$ python3 -q
>>> import numpy as np
>>> from numpy import linalg as LA
>>> np.set_printoptions(suppress=True, linewidth=140)
>>> rnd = lambda a: np.round(a, 2) + 0
>>> W0 = np.loadtxt("x.csv", delimiter=",")
>>> W0
array([[0., 0., 2.],
       [0., 0., 2.],
       [4., 0., 4.],
       [0., 0., 0.],
       [2., 0., 2.],
       [0., 0., 0.],
       [2., 0., 0.],
       [0., 0., 0.],
       [2., 0., 4.],
       [0., 0., 2.],
       [0., 0., 2.],
       [0., 0., 0.],
       [0., 0., 2.],
       [0., 0., 0.],
       [2., 0., 2.],
       [2., 0., 2.],
       [0., 0., 0.],
       [2., 0., 2.],
       [0., 0., 0.],
       [0., 0., 0.],
       [2., 0., 2.],
       [2., 0., 4.],
       [2., 0., 2.],
       [0., 0., 0.],
       [0., 0., 0.],
       [0., 0., 0.],
       [0., 0., 0.],
       [0., 0., 0.],
       [0., 0., 0.],
       [4., 0., 2.],
       [0., 0., 0.],
       [0., 0., 0.],
       [2., 0., 2.],
       [2., 0., 0.],
       [0., 0., 0.]])
>>> LA.matrix_rank(W0, rtol=0.1)
np.int64(2)
>>> np.argsort(-LA.norm(W0, axis=0).round(6), kind="stable")[:3]
array([2, 0, 1])
>>> Uu, sig, Vt = LA.svd(W0, full_matrices=False)
>>> rnd(sig / sig[0])
array([1.  , 0.35, 0.  ])
>>> rnd(Vt @ Vt.T)
array([[1., 0., 0.],
       [0., 1., 0.],
       [0., 0., 1.]])
>>> np.allclose(Uu * sig @ Vt, W0)
True
>>> (sig > 1e-8).sum()
np.int64(2)
>>> Uu.shape, sig.shape, Vt.shape
((35, 3), (3,), (3, 3))
>>> np.abs(np.diag(LA.qr(W0)[1])) > 1e-9
array([ True, False,  True])
>>> np.allclose(W0[:-1].T @ LA.lstsq(W0[:-1].T, W0[-1])[0], W0[-1])
True
>>> Uu, sig, Vt = LA.svd(W0)
>>> np.argmax(sig[:-1] / (sig[1:] + 1e-6)) + 1
np.int64(2)
>>> B = Uu[:, :2] @ np.diag(sig[:2]) @ Vt[:2]
>>> rnd(LA.norm(W0 - B, 2)), rnd(sig[2])
(np.float64(0.0), np.float64(0.0))
>>> LA.matrix_rank(B)
np.int64(2)
>>> rnd(B)
array([[0., 0., 2.],
       [0., 0., 2.],
       [4., 0., 4.],
       [0., 0., 0.],
       [2., 0., 2.],
       [0., 0., 0.],
       [2., 0., 0.],
       [0., 0., 0.],
       [2., 0., 4.],
       [0., 0., 2.],
       [0., 0., 2.],
       [0., 0., 0.],
       [0., 0., 2.],
       [0., 0., 0.],
       [2., 0., 2.],
       [2., 0., 2.],
       [0., 0., 0.],
       [2., 0., 2.],
       [0., 0., 0.],
       [0., 0., 0.],
       [2., 0., 2.],
       [2., 0., 4.],
       [2., 0., 2.],
       [0., 0., 0.],
       [0., 0., 0.],
       [0., 0., 0.],
       [0., 0., 0.],
       [0., 0., 0.],
       [0., 0., 0.],
       [4., 0., 2.],
       [0., 0., 0.],
       [0., 0., 0.],
       [2., 0., 2.],
       [2., 0., 0.],
       [0., 0., 0.]])
